In [1]: import numpy as np

In [2]: np.set_printoptions(precision=2, suppress=True, linewidth=160, legacy="1.25")

In [3]: arr = np.load("w.npy")

In [4]: print(arr)
[[-3 -3 -3]
 [-3 -6 -6]
 [-3 -6 -9]]

In [5]: B = np.linalg.inv(arr)

In [6]: print(B.round(2) + 0)
[[-0.67  0.33  0.  ]
 [ 0.33 -0.67  0.33]
 [ 0.    0.33 -0.33]]

In [7]: m1 = np.loadtxt("out19.csv", delimiter=",")

In [8]: print(m1)
[[-0.2   0.76 -0.5 ]
 [-0.1   1.03 -1.1 ]
 [ 1.2  -0.26  0.1 ]
 [ 0.   -0.72  0.5 ]
 [-1.2   3.02 -2.1 ]
 [-0.4   0.35  0.1 ]
 [-0.2   0.65 -0.8 ]
 [ 0.2  -1.31  1.3 ]
 [-0.6   0.41 -0.4 ]
 [-0.5   2.   -1.9 ]
 [-2.8   0.58 -0.5 ]
 [ 2.2   0.54 -0.2 ]
 [ 0.6  -0.46  0.5 ]
 [-0.8   1.71 -1.7 ]
 [ 0.5   0.28 -0.5 ]
 [-0.9   1.   -0.7 ]
 [-1.8  -0.59  0.4 ]
 [-1.3   1.02 -1.  ]
 [ 1.3   1.09 -1.2 ]
 [-0.3  -1.21  1.1 ]
 [ 1.   -0.34  0.5 ]
 [-0.5   2.38 -2.  ]]

In [9]: Xs = (m1 - m1.mean(axis=0)) / m1.std(axis=0)

In [10]: print(Xs.std(axis=0))
[1. 1. 1.]

In [11]: print(np.argwhere(np.abs(Xs) > 2))
[[ 4  1]
 [10  0]
 [11  0]]

In [12]: coef = np.linalg.lstsq(np.delete(Xs, 1, axis=1), Xs[:, 1])[0]

In [13]: print(np.abs(coef).argmax())
1

In [14]: print(round(float(1 - np.var(Xs[:, 1] - np.delete(Xs, 1, axis=1) @ coef)), 2))
0.95

In [15]: B = m1 / np.sqrt((m1 ** 2).mean(axis=1, keepdims=True))

In [16]: print(B[0])
[-0.37  1.41 -0.93]

In [17]: print(np.linalg.matrix_rank(m1 - m1.mean(axis=1, keepdims=True)))
2

In [18]: print(np.linalg.norm(B, axis=1))
[1.73 1.73 1.73 1.73 1.73 1.73 1.73 1.73 1.73 1.73 1.73 1.73 1.73 1.73 1.73 1.73 1.73 1.73 1.73 1.73 1.73 1.73]

In [19]: print(np.linalg.matrix_rank(B) == np.linalg.matrix_rank(m1))
True

In [20]: gram = np.cov(m1, rowvar=False)

In [21]: print(np.median(m1, axis=0))
[-0.25  0.56 -0.5 ]

In [22]: print(np.corrcoef(m1.T))
[[ 1.   -0.25  0.24]
 [-0.25  1.   -0.97]
 [ 0.24 -0.97  1.  ]]

In [23]: print(gram.shape)
(3, 3)

In [24]: print(np.polyfit(m1[:, 1], m1[:, 0], 1))
[-0.24 -0.08]

In [25]: print(m1.std(axis=0))
[1.08 1.09 0.95]

In [26]: print(np.argwhere(np.triu(np.abs(np.corrcoef(m1.T)) > 0.8, 1)))
[[1 2]]

In [27]: X = np.load("test0.npy")

In [28]: print(X)
[[-0.47  0.15  0.87]
 [-0.17 -0.98  0.08]
 [ 0.86 -0.11  0.49]]

In [29]: # keeps lengths

In [30]: print(np.round(np.einsum("ii->", X), 2))
-0.96

In [31]: print(np.round(np.linalg.det(X.T), 2))
1.0

In [32]: print(np.kron(np.eye(2, dtype=int), X))
[[-0.47  0.15  0.87 -0.    0.    0.  ]
 [-0.17 -0.98  0.08 -0.   -0.    0.  ]
 [ 0.86 -0.11  0.49  0.   -0.    0.  ]
 [-0.    0.    0.   -0.47  0.15  0.87]
 [-0.   -0.    0.   -0.17 -0.98  0.08]
 [ 0.   -0.    0.    0.86 -0.11  0.49]]

In [33]: print(np.round(np.linalg.det(2 * X), 2), round(float(np.linalg.det(X)), 2))
8.0 1.0

In [34]: print(np.linalg.eigvals(X))
[ 1.  +0.j   -0.98+0.19j -0.98-0.19j]

In [35]: print(np.round(np.einsum("ij,ji->", X, X), 2))
2.86

In [36]: print(np.poly(X))
[ 1.    0.96 -0.96 -1.  ]

In [37]: print(np.round(np.linalg.det(X[::-1]), 2))
-1.0

In [38]: f = np.array([0, 0, 2])

In [39]: B = X + np.outer(f, np.eye(3)[2])

In [40]: print(round(float(np.linalg.det(B) / np.linalg.det(X)), 2), round(float(1 + np.linalg.solve(X, f)[2]), 2))
1.98 1.98

In [41]: print(np.linalg.matrix_rank(np.linalg.inv(B) - np.linalg.inv(X), tol=1e-8))
1

In [42]: B = np.linalg.inv(X)

In [43]: print(np.round(X @ B, 2) + 0)
[[1. 0. 0.]
 [0. 1. 0.]
 [0. 0. 1.]]

In [44]: print(B)
[[-0.47 -0.17  0.86]
 [ 0.15 -0.98 -0.11]
 [ 0.87  0.08  0.49]]

In [45]: print(round(float(np.linalg.cond(X)), 2))
1.0

In [46]: print(np.allclose(B, X.T))
True

In [47]: print(np.linalg.det(X) * B)
[[-0.47 -0.17  0.86]
 [ 0.15 -0.98 -0.11]
 [ 0.87  0.08  0.49]]

In [48]: M = np.load("x.npy")

In [49]: print(M)
[[ 0.91 -1.09 -1.87 -0.8 ]
 [-0.26 -0.21 -0.95  2.77]
 [ 1.   -1.87  1.66  0.27]]

In [50]: U, sig, VT = np.linalg.svd(M, full_matrices=False)

In [51]: print(sig)
[3.   2.7  2.43]

In [52]: print(np.cumsum(sig ** 2) / np.sum(sig ** 2))
[0.41 0.73 1.  ]

In [53]: print(U.shape, sig.shape, VT.shape)
(3, 3) (3,) (3, 4)

In [54]: print(np.allclose(U * sig @ VT, M))
True
